>>> import numpy as np
>>> np.set_printoptions(precision=3, suppress=True, linewidth=160)
>>> mat = np.load("dump.npy")
>>> mat
array([[14, 15,  6, 17,  3, 15,  9],
       [ 9,  5,  4,  4,  7,  9,  3],
       [ 6,  4,  6, 13,  1, 11,  3],
       [ 6,  1,  6,  9,  0,  5,  0],
       [ 0,  9,  6,  5,  2,  8,  6],
       [ 7,  6,  6, 15,  3,  6,  0],
       [ 7, 12,  0,  6,  1, 15, 12],
       [ 3,  4,  6,  2,  0,  1,  0],
       [ 8, 14,  0,  8,  3, 10,  9],
       [ 0,  0,  0,  0,  0,  0,  0],
       [ 7,  9,  0,  2,  0,  9,  9],
       [ 0,  9,  6,  5,  2,  8,  6],
       [ 0,  9,  6,  5,  2,  8,  6],
       [14, 15,  6, 17,  3, 15,  9],
       [ 6,  4,  6, 13,  1, 11,  3],
       [ 1,  5,  0,  6,  3,  1,  0],
       [ 1,  5,  0,  6,  3,  1,  0],
       [12,  9, 10,  6,  7, 10,  3],
       [ 9,  8,  4,  8,  8, 15,  6],
       [ 7, 18,  6,  7,  2, 17, 15],
       [23, 20, 10, 21, 10, 24, 12],
       [ 3,  7,  6,  6,  1,  7,  3],
       [ 0,  0,  0,  0,  0,  0,  0],
       [17, 28, 18, 24,  5, 24, 15],
       [ 1,  5,  0,  6,  3,  1,  0],
       [ 7,  9,  0,  2,  0,  9,  9],
       [ 9, 14, 10,  9,  9, 17,  9],
       [12,  9, 10,  6,  7, 10,  3],
       [ 7, 18,  6,  7,  2, 17, 15],
       [17, 22,  4, 16, 11, 25, 15],
       [ 1,  5,  0,  6,  3,  1,  0]])
>>> # row 11 repeats row 4
>>> Z = mat[[17, 11]].astype(float)
>>> for _ in range(6):
...     idx = np.linalg.norm(mat[:, None] - Z, axis=-1).argmin(axis=1)
...     Z = np.array([mat[idx == j].mean(axis=0) for j in range(2)])
... 
>>> idx
array([0, 1, 1, 1, 1, 1, 1, 1, 1, 1, 1, 1, 1, 0, 1, 1, 1, 1, 1, 0, 0, 1, 1, 0, 1, 1, 0, 1, 0, 0, 1])
>>> Z[1] - Z[0]
array([ -8.891, -12.315,  -4.685,  -8.707,  -3.147, -12.467,  -8.853])
>>> np.bincount(idx)
array([ 8, 23])
>>> idx = mat[:, 0] > np.median(mat[:, 0])
>>> u = mat[idx].mean(axis=0) - mat[~idx].mean(axis=0)
>>> ((mat - mat.mean(axis=0)) @ u > 0).astype(int)
array([1, 0, 0, 0, 0, 0, 1, 0, 1, 0, 0, 0, 0, 1, 0, 0, 0, 1, 1, 1, 1, 0, 0, 1, 0, 0, 1, 1, 1, 1, 0])
>>> round(float((((mat - mat.mean(axis=0)) @ u > 0) == idx).mean()), 3)
0.871
